$ ipython --no-banner

In [1]: import numpy as np

In [2]: from numpy import linalg as LA

In [3]: np.set_printoptions(precision=4, suppress=True, linewidth=200)

In [4]: X = np.load("a.npy")

In [5]: X
Out[5]: 
array([[ 4,  4, -1,  4],
       [ 3,  3, -2,  3],
       [ 3,  3, -2,  3]])

In [6]: Uu, sig, VT = LA.svd(X)

In [7]: V = VT[:(sig > 1e-8).sum()]

In [8]: rng = np.random.default_rng(87353)

In [9]: x = X[2] + 2 * X[1] + rng.integers(2) * np.eye(4)[2]

In [10]: x
Out[10]: array([ 9.,  9., -6.,  9.])

In [11]: round(LA.norm(x - V.T @ V @ x), 4)
Out[11]: np.float64(0.0)

In [12]: np.round(V.T @ V, 4) + 0
Out[12]: 
array([[0.3333, 0.3333, 0.    , 0.3333],
       [0.3333, 0.3333, 0.    , 0.3333],
       [0.    , 0.    , 1.    , 0.    ],
       [0.3333, 0.3333, 0.    , 0.3333]])

In [13]: np.diag(V.T @ V)
Out[13]: array([0.3333, 0.3333, 1.    , 0.3333])

In [14]: LA.matrix_rank(np.vstack([X, x]))
Out[14]: np.int64(2)

In [15]: out = np.array([[2, 3], [1, -1]])

In [16]: C = np.kron(out, X)

In [17]: C.shape
Out[17]: (6, 8)

In [18]: LA.matrix_rank(C)
Out[18]: np.int64(4)

In [19]: np.round(LA.norm(C, 2), 4), round(LA.norm(out, 2) * LA.norm(X, 2), 4)
Out[19]: (np.float64(37.8827), np.float64(37.8827))

In [20]: C
Out[20]: 
array([[ 8,  8, -2,  8, 12, 12, -3, 12],
       [ 6,  6, -4,  6,  9,  9, -6,  9],
       [ 6,  6, -4,  6,  9,  9, -6,  9],
       [ 4,  4, -1,  4, -4, -4,  1, -4],
       [ 3,  3, -2,  3, -3, -3,  2, -3],
       [ 3,  3, -2,  3, -3, -3,  2, -3]])

In [21]: th = np.sort(rng.uniform(-2, 2, 25))

In [22]: feats = np.c_[th, th ** 2, th ** 3] @ np.array([[-2, -2, -1], [-3, 3, 0], [-3, -2, 0]])

In [23]: feats
Out[23]: 
array([[ 15.5435,  31.3307,   1.9823],
       [ 13.387 ,  28.1048,   1.893 ],
       [  9.0695,  21.2297,   1.6772],
       [  8.1201,  19.614 ,   1.6199],
       [  6.0046,  15.8092,   1.4714],
       [  3.4478,  10.5943,   1.2231],
       [  3.2974,  10.2527,   1.2043],
       [  1.9117,   6.7502,   0.982 ],
       [  1.1589,   4.336 ,   0.7802],
       [  0.9602,   3.5609,   0.7005],
       [  0.841 ,   3.0483,   0.6418],
       [  0.4428,   1.0662,   0.3316],
       [  0.4076,   0.9095,   0.2966],
       [  0.3033,   0.5339,   0.1994],
       [ -0.5144,  -0.2871,  -0.1916],
       [ -1.1577,  -0.4135,  -0.3425],
       [ -1.4821,  -0.449 ,  -0.4017],
       [ -4.0273,  -0.625 ,  -0.712 ],
       [-17.7976,  -2.5797,  -1.431 ],
       [-20.2503,  -3.0784,  -1.5119],
       [-23.0947,  -3.6956,  -1.5979],
       [-26.2452,  -4.4218,  -1.6851],
       [-27.6785,  -4.7654,  -1.7225],
       [-31.7984,  -5.7947,  -1.8232],
       [-35.101 ,  -6.6597,  -1.8977]])

In [24]: C = feats[[6, 5]].astype(float)

In [25]: for _ in range(6):
    ...:     z = LA.norm(feats[:, None] - C, axis=-1).argmin(axis=1)
    ...:     C = np.array([feats[z == j].mean(axis=0) for j in range(2)])
    ...: 

In [26]: z
Out[26]: array([1, 1, 1, 1, 1, 1, 1, 0, 0, 0, 0, 0, 0, 0, 0, 0, 0, 0, 0, 0, 0, 0, 0, 0, 0])

In [27]: np.abs(C[1] - C[0]).argmax()
Out[27]: np.int64(1)

In [28]: np.bincount(z)
Out[28]: array([18,  7])

In [29]: Uu, sig, VT = LA.svd(X)

In [30]: np.argmax(sig[:-1] / (sig[1:] + 1e-6)) + 1
Out[30]: np.int64(2)

In [31]: sig.round(4) + 0
Out[31]: array([10.4705,  1.1697,  0.    ])

In [32]: out = Uu[:, :2] @ np.diag(sig[:2]) @ VT[:2]

In [33]: round(float(np.abs(X - out).max()), 4)
Out[33]: 0.0

In [34]: A = np.load("layer2.npy")

In [35]: A
Out[35]: 
array([[0, 0, 1, 1],
       [0, 0, 0, 0],
       [1, 0, 0, 0],
       [1, 0, 0, 0]])

In [36]: hat = np.triu(np.array([[-6, 0, -9, -2], [6, -3, -3, 8], [-9, 6, -1, -3], [0, 4, 8, -6]]), 1) + np.eye(4)

In [37]: out = hat @ A @ LA.inv(hat)

In [38]: round(float(LA.det(out)), 4)
Out[38]: 0.0

In [39]: np.round(np.poly(out), 4) + 0
Out[39]: array([ 1.,  0., -2.,  0.,  0.])

In [40]: K = np.load("data.npy")

In [41]: K
Out[41]: 
array([[-3, -2,  0],
       [ 5,  6,  1],
       [-1,  3,  8],
       [ 4, -7, -3],
       [-3, -2,  0]])

In [42]: hat = K @ LA.solve(K.T @ K, K.T)

In [43]: hat
Out[43]: 
array([[ 0.171 , -0.3241,  0.0081, -0.0863,  0.171 ],
       [-0.3241,  0.6807,  0.008 , -0.085 , -0.3241],
       [ 0.0081,  0.008 ,  0.9998,  0.0021,  0.0081],
       [-0.0863, -0.085 ,  0.0021,  0.9774, -0.0863],
       [ 0.171 , -0.3241,  0.0081, -0.0863,  0.171 ]])

In [44]: np.trace(hat)
Out[44]: np.float64(3.0)
